$ ipython --no-banner

In [1]: import numpy as np

In [2]: from numpy import linalg as LA

In [3]: np.set_printoptions(precision=3, suppress=True, linewidth=140, legacy="1.25")

In [4]: feats = np.array([[112, 151, 135, 38, 36, 108, 18],
   ...:     [151, 312, 202, 102, 98, 222, 36],
   ...:     [135, 202, 202, 57, 51, 111, 29],
   ...:     [38, 102, 57, 86, 63, 55, 21],
   ...:     [36, 98, 51, 63, 52, 67, 17],
   ...:     [108, 222, 111, 55, 67, 215, 20],
   ...:     [18, 36, 29, 21, 17, 20, 7]])

In [5]: np.round(LA.svd(feats, compute_uv=False), 3) + 0
Out[5]: array([764.631, 109.446,  87.229,  17.978,   5.96 ,   0.754,   0.   ])

In [6]: feats - feats[0]
Out[6]: 
array([[   0,    0,    0,    0,    0,    0,    0],
       [  39,  161,   67,   64,   62,  114,   18],
       [  23,   51,   67,   19,   15,    3,   11],
       [ -74,  -49,  -78,   48,   27,  -53,    3],
       [ -76,  -53,  -84,   25,   16,  -41,   -1],
       [  -4,   71,  -24,   17,   31,  107,    2],
       [ -94, -115, -106,  -17,  -19,  -88,  -11]])

In [7]: LA.matrix_rank(feats, rtol=0.1)
Out[7]: 3

In [8]: np.round(LA.norm(feats, 2) / LA.norm(feats), 3)
Out[8]: 0.983

In [9]: ev, vecs = LA.eigh(feats)

In [10]: x0 = np.array([2, 0, 1, 1, -2, -1, 0])

In [11]: LA.eigvalsh(feats[1:, 1:])
Out[11]: array([  0.008,   1.526,  10.167,  82.252,  98.95 , 681.097])

In [12]: vecs * np.maximum(ev, 0) @ vecs.T
Out[12]: 
array([[112., 151., 135.,  38.,  36., 108.,  18.],
       [151., 312., 202., 102.,  98., 222.,  36.],
       [135., 202., 202.,  57.,  51., 111.,  29.],
       [ 38., 102.,  57.,  86.,  63.,  55.,  21.],
       [ 36.,  98.,  51.,  63.,  52.,  67.,  17.],
       [108., 222., 111.,  55.,  67., 215.,  20.],
       [ 18.,  36.,  29.,  21.,  17.,  20.,   7.]])

In [13]: vecs * np.abs(ev) @ vecs.T
Out[13]: 
array([[112., 151., 135.,  38.,  36., 108.,  18.],
       [151., 312., 202., 102.,  98., 222.,  36.],
       [135., 202., 202.,  57.,  51., 111.,  29.],
       [ 38., 102.,  57.,  86.,  63.,  55.,  21.],
       [ 36.,  98.,  51.,  63.,  52.,  67.,  17.],
       [108., 222., 111.,  55.,  67., 215.,  20.],
       [ 18.,  36.,  29.,  21.,  17.,  20.,   7.]])

In [14]: np.round(x0 @ feats @ x0 / (x0 @ x0), 3), round(ev[0], 3), round(ev[-1], 3)
Out[14]: (65.909, -0.0, 764.631)

In [15]: np.allclose(feats @ feats.T, feats.T @ feats)
Out[15]: True

In [16]: np.round(LA.det(feats), 3)
Out[16]: -0.0

In [17]: feats @ feats
Out[17]: 
array([[ 68298, 123322,  89404,  39207,  37523,  88685,  15063],
       [123322, 231537, 160711,  76988,  73322, 168620,  28308],
       [ 89404, 160711, 118845,  52077,  49131, 112843,  20047],
       [ 39207,  76988,  52077,  29928,  27007,  54271,  10133],
       [ 37523,  73322,  49131,  27007,  24952,  52999,   9321],
       [ 88685, 168620, 112843,  54271,  52999, 127408,  19889],
       [ 15063,  28308,  20047,  10133,   9321,  19889,   3640]])

In [18]: np.round(np.sort(np.abs(LA.eigvals(feats))), 3) + 0
Out[18]: array([  0.   ,   0.754,   5.96 ,  17.978,  87.229, 109.446, 764.631])

In [19]: np.allclose(feats, feats.T)
Out[19]: True

In [20]: out = np.array([[-2, 0], [2, -2], [1, -2], [0, -1]])

In [21]: C = np.array([[-1, 3, -2], [5, -5, 1]])

In [22]: J = out @ C

In [23]: J
Out[23]: 
array([[  2,  -6,   4],
       [-12,  16,  -6],
       [-11,  13,  -4],
       [ -5,   5,  -1]])

In [24]: Uu, sigma, VT = LA.svd(J)

In [25]: np.argmax(sigma[:-1] / (sigma[1:] + 1e-6)) + 1
Out[25]: 2

In [26]: out = Uu[:, :2] @ np.diag(sigma[:2]) @ VT[:2]

In [27]: LA.matrix_rank(out)
Out[27]: 2

In [28]: np.round(LA.norm(J - out, 2), 3), round(float(sigma[2]), 3)
Out[28]: (0.0, 0.0)

In [29]: round(float(np.abs(J - out).max()), 3)
Out[29]: 0.0

In [30]: round(LA.norm(J - out) / LA.norm(J), 3)
Out[30]: 0.0

In [31]: out
Out[31]: 
array([[  2.,  -6.,   4.],
       [-12.,  16.,  -6.],
       [-11.,  13.,  -4.],
       [ -5.,   5.,  -1.]])

In [32]: F = np.array([[0, 0, 0, 0, 0, 4, 0, 0],
    ...:     [0, 0, 0, 0, 0, 0, 0, 0],
    ...:     [0, 5, 2, 0, 0, 0, 0, 0],
    ...:     [0, 0, 0, 0, 1, 0, 0, 2],
    ...:     [4, 0, 0, 0, 0, 0, 0, 0],
    ...:     [5, 0, 0, 5, 5, 0, 0, 0],
    ...:     [2, 0, 0, 0, 0, 0, 0, 4],
    ...:     [4, 0, 4, 4, 0, 0, 2, 1]])

In [33]: Uu, sigma, VT = LA.svd(F)

In [34]: sigma.round(3) + 0
Out[34]: array([10.764,  5.725,  4.787,  4.117,  4.   ,  3.04 ,  0.492,  0.   ])

In [35]: out = Uu[:, :7] @ np.diag(sigma[:7]) @ VT[:7]

In [36]: LA.matrix_rank(F, rtol=0.05)
Out[36]: 6

In [37]: round(float(np.abs(F - out).max()), 3)
Out[37]: 0.0

In [38]: np.round(LA.norm(F - out, 2), 3), round(sigma[7], 3)
Out[38]: (0.0, 0.0)

In [39]: np.round(LA.norm(F - out) / LA.norm(F), 3)
Out[39]: 0.0
